>>> import numpy as np
>>> np.set_printoptions(precision=3, suppress=True, linewidth=200)
>>> mat = np.loadtxt("a.csv", delimiter=",")
>>> mat
array([[ 2.246, -4.042,  1.901],
       [-2.053, -3.275,  3.172],
       [-3.116, -3.615,  1.492],
       [ 2.689,  4.015, -1.284],
       [-0.363, -1.287,  4.818],
       [-4.522, -2.042, -0.619],
       [ 4.088, -2.73 , -0.916],
       [-0.824,  4.905,  0.515],
       [ 1.362, -1.194, -4.66 ],
       [ 2.947,  1.846,  3.592]])
>>> r0, g = mat[1], mat[0]
>>> round(r0 @ r0, 3)
np.float64(25.002)
>>> p = (r0 @ g) / (r0 @ r0) * r0
>>> np.linalg.matrix_rank(np.outer(r0, g))
np.int64(1)
>>> p
array([-1.203, -1.92 ,  1.859])
>>> round(float(np.linalg.norm(r0 + g) ** 2 + np.linalg.norm(r0 - g) ** 2), 3)
99.996
>>> np.outer(r0, g)
array([[ -4.611,   8.298,  -3.903],
       [ -7.356,  13.238,  -6.226],
       [  7.124, -12.821,   6.03 ]])
>>> idx = mat[:, 2] > np.median(mat[:, 2])
>>> r0 = mat[idx].mean(axis=0) - mat[~idx].mean(axis=0)
>>> idx.astype(int)
array([1, 1, 1, 0, 1, 0, 0, 0, 0, 1])
>>> np.argsort(-np.abs(r0).round(6), kind="stable")
array([2, 1, 0])
>>> gram = mat.T @ mat
>>> np.linalg.svd(mat, compute_uv=False) ** 2
array([116.921,  68.12 ,  64.961])
>>> (mat @ mat.T).shape
(10, 10)
>>> np.linalg.matrix_rank(gram)
np.int64(3)
>>> round(np.trace(gram), 3), np.round((mat ** 2).sum(), 3)
(np.float64(250.002), np.float64(250.002))
>>> W0 = np.loadtxt("data.csv", delimiter=",")
>>> W0
array([[ 0., -2.,  3., -2., -1., -2.],
       [ 0.,  0., -2.,  1., -1.,  1.],
       [ 0.,  0.,  0.,  0., -3., -3.],
       [ 0.,  0.,  0.,  0.,  3.,  1.],
       [ 0.,  0.,  0.,  0.,  0.,  3.],
       [ 0.,  0.,  0.,  0.,  0.,  0.]])
>>> np.argsort(-np.linalg.norm(W0, axis=0).round(6), kind="stable")[:3]
array([5, 4, 2])
>>> np.linalg.matrix_rank(W0, rtol=0.1)
np.int64(4)
>>> round(float(np.linalg.norm(W0, 2) / np.linalg.norm(W0)), 3)
0.776
>>> np.linalg.cond(W0) > 100
np.True_
>>> np.unique(W0.round(6), axis=0).shape
(6, 6)
>>> gram = np.cov(mat, rowvar=False)
>>> np.median(mat, axis=0)
array([ 0.5  , -1.664,  1.004])
>>> mat.std(axis=0)
array([2.722, 3.048, 2.654])
>>> gram.shape
(3, 3)
>>> round(float(np.corrcoef(mat[:, 2], mat[:, 1])[0, 1]), 3)
-0.128
>>> np.argsort(-mat.std(axis=0).round(6), kind="stable")
array([1, 0, 2])
>>> rng = np.random.default_rng(61)
>>> F = (rng.random((5, 5)) < 0.3) + np.eye(5)
>>> F /= F.sum(axis=1, keepdims=True)
>>> F
array([[1.  , 0.  , 0.  , 0.  , 0.  ],
       [0.  , 0.5 , 0.  , 0.5 , 0.  ],
       [0.  , 0.  , 0.5 , 0.  , 0.5 ],
       [0.  , 0.25, 0.  , 0.5 , 0.25],
       [0.  , 0.  , 0.  , 0.  , 1.  ]])
>>> r0 = np.array([1, -2, 0, 3, 1])
>>> out = F + np.outer(r0, np.eye(5)[1])
>>> out
array([[ 1.  ,  1.  ,  0.  ,  0.  ,  0.  ],
       [ 0.  , -1.5 ,  0.  ,  0.5 ,  0.  ],
       [ 0.  ,  0.  ,  0.5 ,  0.  ,  0.5 ],
       [ 0.  ,  3.25,  0.  ,  0.5 ,  0.25],
       [ 0.  ,  1.  ,  0.  ,  0.  ,  1.  ]])
>>> np.linalg.matrix_rank(np.linalg.inv(out) - np.linalg.inv(F), tol=1e-8)
np.int64(1)
>>> Xc = mat - mat.mean(axis=0)
>>> evecs = np.linalg.svd(Xc)[2][:1]
>>> out = Xc - Xc @ evecs.T @ evecs
>>> np.cov(Xc @ evecs.T, rowvar=False)
array(12.322)
>>> np.linalg.norm(out, axis=1).round(6).argmax()
np.int64(8)
>>> out.std(axis=0)
array([2.088, 1.605, 2.393])
>>> x = np.array([2, 0, -2, 1, 1])
>>> rhs = F @ x
>>> b, lr = np.zeros(5), 1 / np.linalg.norm(F, 2) ** 2
>>> for i in range(30):
...     b -= lr * F.T @ (F @ b - rhs)
...     if i % 5 == 0: print(i, round(np.linalg.norm(F @ b - rhs), 3))
... 
0 1.041
5 0.394
10 0.195
15 0.106
20 0.069
25 0.055
>>> b
array([ 2.   ,  0.278, -1.986,  0.782,  1.004])
>>> idx = rng.permutation(5)
>>> idx
array([0, 1, 4, 2, 3])
>>> out = F[idx][:, idx]
>>> np.trace(out)
np.float64(3.5)
>>> np.allclose(out, F)
False
>>> np.sort(np.abs(np.linalg.eigvals(out)))
array([0.146, 0.5  , 0.854, 1.   , 1.   ])
>>> K = np.load("arr.npy")
>>> K
array([[0, 1, 0],
       [1, 0, 0],
       [0, 0, 0]])
>>> out = np.array([[-7, 9], [-2, 9]])
>>> cent = np.kron(out, K)
>>> cent
array([[ 0, -7,  0,  0,  9,  0],
       [-7,  0,  0,  9,  0,  0],
       [ 0,  0,  0,  0,  0,  0],
       [ 0, -2,  0,  0,  9,  0],
       [-2,  0,  0,  9,  0,  0],
       [ 0,  0,  0,  0,  0,  0]])
>>> cent.shape
(6, 6)
>>> round(np.linalg.eigvalsh(K).min(), 3)
np.float64(-1.0)
>>> [round(float(np.linalg.det(K[:i, :i])), 2) + 0 for i in range(1, 4)]
[0.0, -1.0, 0.0]
>>> np.all(np.linalg.eigvalsh(K) > 0)
np.False_
>>> K.sum(axis=1)
array([1, 1, 0])
>>> np.unravel_index(np.abs(K).argmax(), K.shape)
(np.int64(0), np.int64(1))
>>> K.sum(axis=0)
array([1, 1, 0])
>>> np.linalg.svd(K, compute_uv=False)
array([1., 1., 0.])
>>> K - K[0]
array([[ 0,  0,  0],
       [ 1, -1,  0],
       [ 0, -1,  0]])
>>> np.linalg.matrix_rank(K)
np.int64(2)
>>> arr = np.array([[64, 57, 35], [57, 56, 41], [35, 41, 44]])
>>> U, sig, VT = np.linalg.svd(arr, full_matrices=False)
>>> U.shape, sig.shape, VT.shape
((3, 3), (3,), (3, 3))
>>> np.abs(U[:, 0]).round(6).argmax()
np.int64(0)
>>> np.cumsum(sig ** 2) / np.sum(sig ** 2)
array([0.985, 1.   , 1.   ])
>>> np.allclose(U * sig @ VT, arr)
True
>>> np.round(VT @ VT.T, 3) + 0
array([[1., 0., 0.],
       [0., 1., 0.],
       [0., 0., 1.]])
>>> x = np.ones(3)
>>> for _ in range(4):
...     x = arr @ x
...     x /= np.linalg.norm(x)
...     print(round(x @ arr @ x, 3))
... 
145.451
145.48
145.48
145.48
>>> x
array([0.633, 0.617, 0.468])
>>> round(np.linalg.eigvalsh(arr)[-1], 3)
np.float64(145.48)
>>> def softmax(z):
...     e = np.exp(z - z.max(axis=-1, keepdims=True))
...     return e / e.sum(axis=-1, keepdims=True)
... 
>>> softmax(F[0])
array([0.405, 0.149, 0.149, 0.149, 0.149])
>>> np.round(softmax(10 * F[0]), 3) + 0
array([1., 0., 0., 0., 0.])
>>> softmax(F).sum(axis=1)
array([1., 1., 1., 1., 1.])
>>> att = F @ F.T / np.sqrt(5)
>>> softmax(att + np.triu(np.full(att.shape, -np.inf), 1))
array([[1.   , 0.   , 0.   , 0.   , 0.   ],
       [0.444, 0.556, 0.   , 0.   , 0.   ],
       [0.308, 0.308, 0.385, 0.   , 0.   ],
       [0.226, 0.267, 0.239, 0.267, 0.   ],
       [0.169, 0.169, 0.211, 0.188, 0.264]])
>>> X = np.load("run15.npy")
>>> X
array([[ 1, -3,  1, -4, -5,  5],
       [-2, -3, -1,  5, -3, -1],
       [-4,  2,  2,  3,  2,  5],
       [ 1, -4, -2,  2,  3, -5],
       [-4,  2,  1, -1,  5,  4]])
>>> T = np.stack([X, 3 * X, X[::-1]])
>>> T.shape
(3, 5, 6)
>>> (T @ X.T).shape
(3, 5, 5)
>>> np.round(np.linalg.norm(X, 1), 3), round(np.linalg.norm(X, np.inf), 3)
(np.float64(20.0), np.float64(19.0))
>>> np.linalg.norm(X, axis=1).argmax()
np.int64(0)
>>> np.round(np.linalg.norm(X[2], 1), 3), np.round(np.linalg.norm(X[2], np.inf), 3)
(np.float64(18.0), np.float64(5.0))
>>> np.linalg.norm(X, axis=0)
array([6.164, 6.481, 3.317, 7.416, 8.485, 9.592])
>>> softmax(X).sum(axis=1)
array([1., 1., 1., 1., 1.])
>>> att = X @ X.T / np.sqrt(6)
>>> softmax(att)[3] @ X
array([ 1., -4., -2.,  2.,  3., -5.])
>>> softmax(att).round(6).argmax(axis=1)
array([0, 1, 2, 3, 4])
>>> out = X / np.sqrt((X ** 2).mean(axis=1, keepdims=True))
>>> np.linalg.matrix_rank(X - X.mean(axis=1, keepdims=True))
np.int64(5)
>>> out[0]
array([ 0.279, -0.837,  0.279, -1.117, -1.396,  1.396])
>>> E = np.load("block3.npy")
>>> E
array([[ 0, -2, -1],
       [ 0,  0, -2],
       [ 0,  0,  0]])
>>> (E - E.T) / 2
array([[ 0. , -1. , -0.5],
       [ 1. ,  0. , -1. ],
       [ 0.5,  1. ,  0. ]])
>>> np.sort(np.abs(np.linalg.eigvals(E)))
array([0., 0., 0.])
>>> np.sort(np.linalg.eigvals(E))
array([0., 0., 0.])
>>> np.linalg.matrix_rank(E - E[0, 0] * np.eye(3))
np.int64(2)
>>> np.linalg.matrix_power(E - np.diag(np.diag(E)), 3)
array([[0, 0, 0],
       [0, 0, 0],
       [0, 0, 0]])
>>> [int(np.linalg.matrix_rank(np.linalg.matrix_power(E, p))) for p in range(1, 4)]
[2, 1, 0]
>>> A = np.array([[-2, 0, 1], [8, -1, 8], [4, 7, 7], [4, -5, 1]])
>>> proj = A @ np.linalg.solve(A.T @ A, A.T)
>>> np.allclose(proj @ proj, proj)
True
>>> np.round(np.linalg.eigvalsh(proj), 3) + 0
array([0., 1., 1., 1.])
>>> np.diag(proj)
array([0.926, 0.752, 0.815, 0.507])
>>> proj
array([[ 0.926,  0.135, -0.117, -0.191],
       [ 0.135,  0.752,  0.214,  0.35 ],
       [-0.117,  0.214,  0.815, -0.302],
       [-0.191,  0.35 , -0.302,  0.507]])
>>> np.round((np.eye(4) - proj) @ A, 3) + 0
array([[0., 0., 0.],
       [0., 0., 0.],
       [0., 0., 0.],
       [0., 0., 0.]])
>>> np.round(np.trace(proj), 3)
np.float64(3.0)
>>> np.linalg.matrix_rank(np.eye(4) - proj)
np.int64(1)
>>> round(np.trace(proj), 3)
np.float64(3.0)
>>> np.round(np.sort(np.abs(np.linalg.eigvals(proj))), 3) + 0
array([0., 1., 1., 1.])
>>> (proj + proj.T) / 2
array([[ 0.926,  0.135, -0.117, -0.191],
       [ 0.135,  0.752,  0.214,  0.35 ],
       [-0.117,  0.214,  0.815, -0.302],
       [-0.191,  0.35 , -0.302,  0.507]])
>>> np.linalg.matrix_power(proj, 2)
array([[ 0.926,  0.135, -0.117, -0.191],
       [ 0.135,  0.752,  0.214,  0.35 ],
       [-0.117,  0.214,  0.815, -0.302],
       [-0.191,  0.35 , -0.302,  0.507]])
>>> proj @ proj
array([[ 0.926,  0.135, -0.117, -0.191],
       [ 0.135,  0.752,  0.214,  0.35 ],
       [-0.117,  0.214,  0.815, -0.302],
       [-0.191,  0.35 , -0.302,  0.507]])
>>> round(float(np.abs(np.linalg.eigvals(proj)).max()), 3)
1.0
>>> idx = rng.permutation(3)
>>> out = A[:, idx] * rng.choice([-1, 1], 3)
>>> out
array([[-1,  0, -2],
       [-8,  1,  8],
       [-7, -7,  4],
       [-1,  5,  4]])
>>> U, _, VT = np.linalg.svd(A.T @ out)
>>> np.round(U @ VT, 3) + 0
array([[ 0.,  0.,  1.],
       [ 0., -1.,  0.],
       [-1.,  0.,  0.]])
>>> np.round(np.linalg.lstsq(A, out)[0], 3) + 0
array([[ 0.,  0.,  1.],
       [ 0., -1.,  0.],
       [-1.,  0.,  0.]])
>>> ang = np.radians(30)
>>> Rm = np.eye(3)
>>> Rm[2, 2] = Rm[0, 0] = np.cos(ang)
>>> Rm[2, 0], Rm[0, 2] = -np.sin(ang), np.sin(ang)
>>> Rm
array([[ 0.866,  0.   ,  0.5  ],
       [ 0.   ,  1.   ,  0.   ],
       [-0.5  ,  0.   ,  0.866]])
>>> out = A @ Rm.T
>>> round(np.linalg.det(Rm), 3), round(np.trace(Rm), 3)
(np.float64(1.0), np.float64(2.732))
>>> out
array([[-1.232,  0.   ,  1.866],
       [10.928, -1.   ,  2.928],
       [ 6.964,  7.   ,  4.062],
       [ 3.964, -5.   , -1.134]])
>>> np.linalg.svd(A, compute_uv=False), np.linalg.svd(out, compute_uv=False)
(array([14.395,  8.858,  2.078]), array([14.395,  8.858,  2.078]))
>>> np.abs(out - A).max(axis=0)
array([2.964, 0.   , 5.072])
>>> x = np.array([-1, -1, -3])
>>> rhs = A @ x
>>> np.linalg.solve(A.T @ A, A.T @ rhs)
array([-1., -1., -3.])
>>> np.linalg.lstsq(A, rhs)[0]
array([-1., -1., -3.])
>>> rhs = rhs + 0.1 * rng.normal(size=4)
>>> rhs
array([ -0.956, -31.142, -31.883,  -2.118])
>>> b, *_ = np.linalg.lstsq(A, rhs)
>>> b
array([-1.014, -0.98 , -2.998])
>>> b.round()
array([-1., -1., -3.])
